In [1]: import numpy as np

In [2]: from numpy import linalg as LA

In [3]: np.set_printoptions(precision=3, suppress=True, linewidth=160)

In [4]: J = np.load("arr.npy")

In [5]: print(J)
[[10  5  8  5  5]
 [ 5  0  2  5  3]
 [ 8  2 10  2  4]
 [ 5  5  2  2  5]
 [ 5  3  4  5  4]]

In [6]: # symmetric

In [7]: G = J.T @ J

In [8]: print(LA.matrix_rank(G))
5

In [9]: print(np.trace(G), (J ** 2).sum())
664 664

In [10]: print(np.diag(G))
[239  63 188  83  91]

In [11]: print((J @ J.T).shape)
(5, 5)

In [12]: print(LA.eigvalsh(G)[::-1])
[607.144  34.397  18.709   2.121   1.63 ]

In [13]: evals, V = LA.eigh(J)

In [14]: vec = np.array([0, 1, 2, 1, 2])

In [15]: print(vec @ J @ vec)
148

In [16]: print(LA.eigvalsh(J[1:, 1:]))
[-4.28  -0.836  5.865 15.251]

In [17]: m1 = np.load("run12.npy")

In [18]: print(m1)
[[3. 1. 1.]
 [4. 3. 3.]
 [0. 0. 1.]]

In [19]: O, R = LA.qr(m1)

In [20]: print(np.trace(O @ O.T))
3.0

In [21]: print(abs(R[0, 0]), round(float(LA.norm(m1[:, 0])), 3))
5.0 5.0

In [22]: print(np.abs(np.diag(R)))
[5. 1. 1.]

In [23]: print(np.round(O.T @ O, 3) + 0)
[[1. 0. 0.]
 [0. 1. 0.]
 [0. 0. 1.]]

In [24]: print(R)
[[-5. -3. -3.]
 [ 0.  1.  1.]
 [ 0.  0.  1.]]

In [25]: print(O)
[[-0.6 -0.8  0. ]
 [-0.8  0.6  0. ]
 [-0.  -0.   1. ]]

In [26]: print(O @ R)
[[3. 1. 1.]
 [4. 3. 3.]
 [0. 0. 1.]]

In [27]: evals, V = LA.eigh(O)

In [28]: print(round(evals.sum(), 3), np.round(np.trace(O), 3))
1.0 1.0

In [29]: print(LA.svd(O, compute_uv=False))
[1. 1. 1.]

In [30]: f = np.array([1, 1, 1]) + 0.5

In [31]: X = np.eye(3) - 2 * np.outer(f, f) / (f @ f)

In [32]: print(X)
[[ 0.333 -0.667 -0.667]
 [-0.667  0.333 -0.667]
 [-0.667 -0.667  0.333]]

In [33]: B = np.array([[0, 0, 2], [2, 0, 2], [-1, 1, 0]])

In [34]: print(np.einsum("ik,kj->ij", X, B))
[[-0.667 -0.667 -0.667]
 [ 1.333 -0.667 -0.667]
 [-1.667  0.333 -2.667]]

In [35]: print(X @ B)
[[-0.667 -0.667 -0.667]
 [ 1.333 -0.667 -0.667]
 [-1.667  0.333 -2.667]]

In [36]: print(B.T @ X.T)
[[-0.667  1.333 -1.667]
 [-0.667 -0.667  0.333]
 [-0.667 -0.667 -2.667]]

In [37]: rng = np.random.default_rng(422498)

In [38]: B = X + rng.integers(-2, 3, (3, 1)) @ rng.integers(-2, 3, (1, 3))

In [39]: print(B)
[[ 0.333 -1.667 -0.667]
 [-0.667  1.333 -0.667]
 [-0.667 -2.667  0.333]]

In [40]: print(np.abs(B - X).sum(axis=1))
[1. 1. 2.]

In [41]: print(LA.svd(B - X, compute_uv=False))
[2.449 0.    0.   ]

In [42]: print(LA.matrix_rank(B - X, tol=1e-8))
1

In [43]: print(B - X)
[[ 0. -1.  0.]
 [ 0.  1.  0.]
 [ 0. -2.  0.]]

In [44]: print(LA.eigvals(B))
[-1.393  1.     2.393]

In [45]: print(round(LA.eigvals(B).sum().real, 3))
2.0

In [46]: print(round(LA.det(2 * B), 3), np.round(LA.det(B), 3))
-26.667 -3.333

In [47]: print(np.poly(B))
[ 1.    -2.    -2.333  3.333]

In [48]: print(round(np.einsum("ii->", B), 3))
2.0

In [49]: K = np.loadtxt("m.csv", delimiter=",")

In [50]: print(K)
[[0. 1. 1.]
 [1. 0. 1.]
 [1. 1. 0.]]

In [51]: vec = np.array([1, 0, 1])

In [52]: h = np.maximum(K @ vec, 0)

In [53]: print(h)
[1. 2. 1.]

In [54]: print(K * (h > 1e-9)[:, None])
[[0. 1. 1.]
 [1. 0. 1.]
 [1. 1. 0.]]

In [55]: print(K @ K)
[[2. 1. 1.]
 [1. 2. 1.]
 [1. 1. 2.]]

In [56]: print(K.sum(axis=0))
[2. 2. 2.]

In [57]: low = np.diag(K.sum(axis=1)) - K

In [58]: print(LA.matrix_rank(low))
2

In [59]: print(low @ np.ones(3))
[0. 0. 0.]

In [60]: print(round(LA.eigvalsh(K).min(), 3))
-1.0

In [61]: print([round(float(LA.det(K[:i, :i])), 2) + 0 for i in range(1, 4)])
[0.0, -1.0, 2.0]

In [62]: W0 = np.load("a.npy")

In [63]: print(W0)
[[ 0.707 -0.707  0.     0.     0.   ]
 [ 0.707  0.707  0.     0.     0.   ]
 [ 0.     0.     1.     0.     0.   ]
 [ 0.     0.     0.     1.     0.   ]
 [ 0.     0.     0.     0.     1.   ]]

In [64]: vec = np.array([-2, -2, -2, 2, 1])

In [65]: print(np.abs(LA.eigvals(W0)))
[1. 1. 1. 1. 1.]

In [66]: print(LA.inv(W0))
[[ 0.707  0.707  0.     0.     0.   ]
 [-0.707  0.707  0.     0.     0.   ]
 [ 0.     0.     1.     0.     0.   ]
 [ 0.     0.     0.     1.     0.   ]
 [ 0.     0.     0.     0.     1.   ]]

In [67]: print([p for p in range(1, 25) if np.allclose(LA.matrix_power(W0, p), np.eye(5))])
[8, 16, 24]

In [68]: print(round(LA.norm(vec), 3), round(float(LA.norm(W0 @ vec)), 3))
4.123 4.123

In [69]: print((W0 != 0).astype(int))
[[1 1 0 0 0]
 [1 1 0 0 0]
 [0 0 1 0 0]
 [0 0 0 1 0]
 [0 0 0 0 1]]

In [70]: print(np.flatnonzero(LA.matrix_power((W0 != 0) + (W0.T != 0) + np.eye(5), 5)[4]))
[4]

In [71]: print(np.round(W0 @ W0, 3) + 0)
[[ 0. -1.  0.  0.  0.]
 [ 1.  0.  0.  0.  0.]
 [ 0.  0.  1.  0.  0.]
 [ 0.  0.  0.  1.  0.]
 [ 0.  0.  0.  0.  1.]]

In [72]: print(np.sort(LA.eigvals(W0).real))
[0.707 0.707 1.    1.    1.   ]

In [73]: M = np.loadtxt("block11.csv", delimiter=",")

In [74]: print(M)
[[ 2.268 -1.439 -0.032]
 [-1.439  1.044  0.714]
 [-0.032  0.714  3.687]]

In [75]: Uu, s, Vt = LA.svd(M)

In [76]: print(np.argmax(s[:-1] / (s[1:] + 1e-6)) + 1)
2

In [77]: B = Uu[:, :2] @ np.diag(s[:2]) @ Vt[:2]

In [78]: print(round(float(LA.norm(M - B) / LA.norm(M)), 3))
0.0

In [79]: print(B)
[[ 2.268 -1.439 -0.032]
 [-1.439  1.044  0.714]
 [-0.032  0.714  3.687]]

In [80]: print(LA.matrix_rank(B))
2

In [81]: print(round(float(np.abs(M - B).max()), 3))
0.0

In [82]: print(LA.matrix_rank(M, rtol=0.05))
2

In [83]: evals, V = LA.eigh(M)

In [84]: print(np.round(LA.eigvalsh(M @ M), 3) + 0)
[ 0.  9. 16.]

In [85]: print(np.abs(V[:, -1]))
[0.322 0.367 0.873]

In [86]: print(np.abs(V[:, -1]).round(6).argmax())
2

In [87]: print(LA.eigvalsh(M + 4 * np.eye(3)))
[4. 7. 8.]

In [88]: P = np.triu(np.array([[-2, -3, -3], [1, 0, 1], [1, 0, 1]]), 1) + np.eye(3)

In [89]: B = P @ M @ LA.inv(P)

In [90]: print(round(np.trace(B), 3), round(float(np.trace(M)), 3))
7.0 7.0

In [91]: print(np.round(np.poly(B), 3) + 0)
[ 1. -7. 12.  0.]

In [92]: print(np.unique(M.round(6), axis=0).shape)
(3, 3)

In [93]: print(M @ LA.pinv(M) @ M)
[[ 2.268 -1.439 -0.032]
 [-1.439  1.044  0.714]
 [-0.032  0.714  3.687]]

In [94]: print(np.allclose(M[:-1].T @ LA.lstsq(M[:-1].T, M[-1])[0], M[-1]))
True

In [95]: print(np.abs(np.diag(LA.qr(M)[1])) > 1e-9)
[ True  True False]

In [96]: print(round(float(np.trace(LA.pinv(M) @ M)), 3))
2.0

In [97]: F = np.loadtxt("out4.csv", delimiter=",")

In [98]: print(F)
[[-11.386  -6.179  42.836]
 [-11.163  -5.642  40.106]
 [-11.084  -5.463  39.192]
 [-10.303  -3.961  31.448]
 [-10.206  -3.802  30.615]
 [ -9.581  -2.889  25.79 ]
 [ -8.751  -1.92   20.528]
 [ -8.374  -1.552  18.473]
 [ -5.267   0.272   6.98 ]
 [ -4.327   0.505   4.856]
 [ -3.953   0.564   4.142]
 [ -3.552   0.606   3.45 ]
 [ -1.374   0.469   0.859]
 [ -1.349   0.463   0.839]
 [  0.361  -0.204  -0.181]
 [  1.128  -1.208  -1.272]
 [  0.995  -1.537  -2.103]
 [  0.846  -1.675  -2.632]
 [  0.456  -1.876  -3.783]
 [  0.397  -1.896  -3.947]
 [ -0.283  -2.047  -5.728]
 [ -0.684  -2.089  -6.746]
 [ -1.748  -2.106  -9.408]
 [ -1.849  -2.103  -9.66 ]
 [ -3.493  -1.962 -13.78 ]
 [ -9.122  -0.811 -28.308]]

In [99]: # column 2 dominates

In [100]: print(np.round(LA.norm(F[14] - F[9]), 3))
6.917

In [101]: print(round(float(LA.norm(F) ** 2 / LA.norm(F, 2) ** 2), 3))
1.049

In [102]: print(round(F[14] @ F[9], 3))
-2.544

In [103]: print(LA.norm(F, axis=1).argmax())
0

In [104]: D = LA.norm(F[:, None] - F[None], axis=-1)

In [105]: print(np.unravel_index(D.round(6).argmax(), D.shape))
(np.int64(0), np.int64(25))

In [106]: print(D.mean(axis=1).argmax())
0

In [107]: print(D[:5, :5])
[[ 0.     2.791  3.726 11.652 12.506]
 [ 2.791  0.     0.935  8.862  9.715]
 [ 3.726  0.935  0.     7.927  8.78 ]
 [11.652  8.862  7.927  0.     0.854]
 [12.506  9.715  8.78   0.854  0.   ]]

In [108]: print(LA.matrix_rank(D ** 2))
5

In [109]: print(np.flatnonzero(D[19] < D.mean() / 2))
[ 9 10 11 12 13 14 15 16 17 18 19 20 21 22 23]

In [110]: print(D.shape)
(26, 26)

In [111]: basis = F[[21, 2]].astype(float)

In [112]: for _ in range(7):
     ...:     lab = LA.norm(F[:, None] - basis, axis=-1).argmin(axis=1)
     ...:     basis = np.array([F[lab == j].mean(axis=0) for j in range(2)])
     ...: 

In [113]: print(lab)
[1 1 1 1 1 1 1 1 0 0 0 0 0 0 0 0 0 0 0 0 0 0 0 0 0 0]

In [114]: print(np.bincount(lab))
[18  8]

In [115]: print(basis)
[[ -1.823  -0.924  -3.69 ]
 [-10.106  -3.926  31.123]]

In [116]: print(np.abs(basis[1] - basis[0]).argmax())
2

In [117]: f = np.array([3, 0])

In [118]: print(np.convolve(F[0], f))
[-34.158 -18.537 128.508   0.   ]

In [119]: print(np.cross(F[0, :3], F[9, :3]))
[ -51.637 -130.061  -32.486]

In [120]: print(np.polyval(f, F[0]))
[-34.158 -18.537 128.508]

In [121]: Ac = F - F.mean(axis=0)

In [122]: Uu, s, Vt = LA.svd(Ac, full_matrices=False)

In [123]: print(np.abs(Uu[:, 0]).argmax())
0

In [124]: print(s)
[93.706 15.042  6.906]

In [125]: print(np.round(Ac.mean(axis=0), 3) + 0)
[0. 0. 0.]

In [126]: print(np.searchsorted(np.cumsum(s ** 2) / (s ** 2).sum(), 0.9) + 1)
1

In [127]: print((np.sign(Uu[:, 0]) == np.sign(Uu[0, 0])).astype(int))
[1 1 1 1 1 1 1 1 0 0 0 0 0 0 0 0 0 0 0 0 0 0 0 0 0 0]

In [128]: print(np.abs(Vt[0]).argmax())
2

In [129]: mat = np.load("data.npy")

In [130]: print(mat)
[[ 3.  0.  0.]
 [ 0.  0. -2.]
 [ 0.  2.  0.]]

In [131]: vec = np.array([1, 3, -2])

In [132]: print(np.sign((mat @ vec).round(6)))
[1. 1. 1.]

In [133]: print(mat @ (2 * vec))
[ 6.  8. 12.]

In [134]: print((mat @ vec).argmax())
2
